% ipython --no-banner

In [1]: import numpy as np

In [2]: np.set_printoptions(precision=3, suppress=True, linewidth=160, sign=" ")

In [3]: def rnd(a):
   ...:     return np.round(a, 3) + 0
   ...: 

In [4]: J = np.loadtxt("sample4.csv", delimiter=",")

In [5]: print(J)
[[ 0.152  0.838  0.112 -2.39  -0.201  1.117  1.463  0.99   1.417  1.049]
 [ 0.953  1.859 -2.216 -3.16  -1.228 -0.768  1.846  2.276  2.453 -0.117]
 [-0.315  0.107 -0.58   0.519 -0.42  -0.63   0.23  -0.381  0.311 -0.16 ]
 [-1.054 -1.644  1.655  2.453  0.74   0.616 -0.92  -2.215 -1.77   0.006]
 [ 0.628 -1.553  0.901  1.039  1.832  1.326  0.822 -0.068 -0.906  0.05 ]
 [ 0.014 -1.257  0.87   2.329  1.262  0.697 -1.194 -0.645 -1.826 -0.287]
 [ 0.62  -0.713  0.102 -0.205  0.842  0.637  0.874  0.343 -0.306 -0.081]
 [ 0.479  0.882 -0.689 -2.116 -0.737 -0.362  1.072  0.971  1.255  0.282]
 [ 0.188  0.077  0.937 -2.609  0.309  2.073  2.09   0.527  1.09   1.267]]

In [6]: M2 = J / np.sqrt((J ** 2).mean(axis=1, keepdims=True))

In [7]: print(np.linalg.matrix_rank(M2) == np.linalg.matrix_rank(J))
True

In [8]: print(rnd(np.linalg.norm(M2, axis=1)))
[ 3.162  3.162  3.162  3.162  3.162  3.162  3.162  3.162  3.162]

In [9]: print(rnd(M2[0]))
[ 0.129  0.709  0.095 -2.022 -0.17   0.945  1.238  0.838  1.199  0.888]

In [10]: print(rnd(np.linalg.svd(J, compute_uv=False)))
[ 10.      5.      2.5     1.25    0.625   0.313   0.156   0.078   0.039]

In [11]: print(rnd(J.sum(axis=0)))
[ 1.665 -1.404  1.092 -4.14   2.399  4.706  6.283  1.798  1.718  2.009]

In [12]: np.linalg.rank(J)
---------------------------------------------------------------------------
AttributeError                            Traceback (most recent call last)
Cell In[12], line 1
----> 1 np.linalg.rank(J)

AttributeError: module 'numpy.linalg' has no attribute 'rank'

In [13]: print(J.shape)
(9, 10)

In [14]: print(np.unravel_index(np.abs(J).argmax(), J.shape))
(np.int64(1), np.int64(3))

In [15]: print(rnd(np.linalg.norm(J)))
11.547

In [16]: print(np.linalg.matrix_rank(J))
9

In [17]: print(rnd(J.mean(axis=0)))
[ 0.185 -0.156  0.121 -0.46   0.267  0.523  0.698  0.2    0.191  0.223]
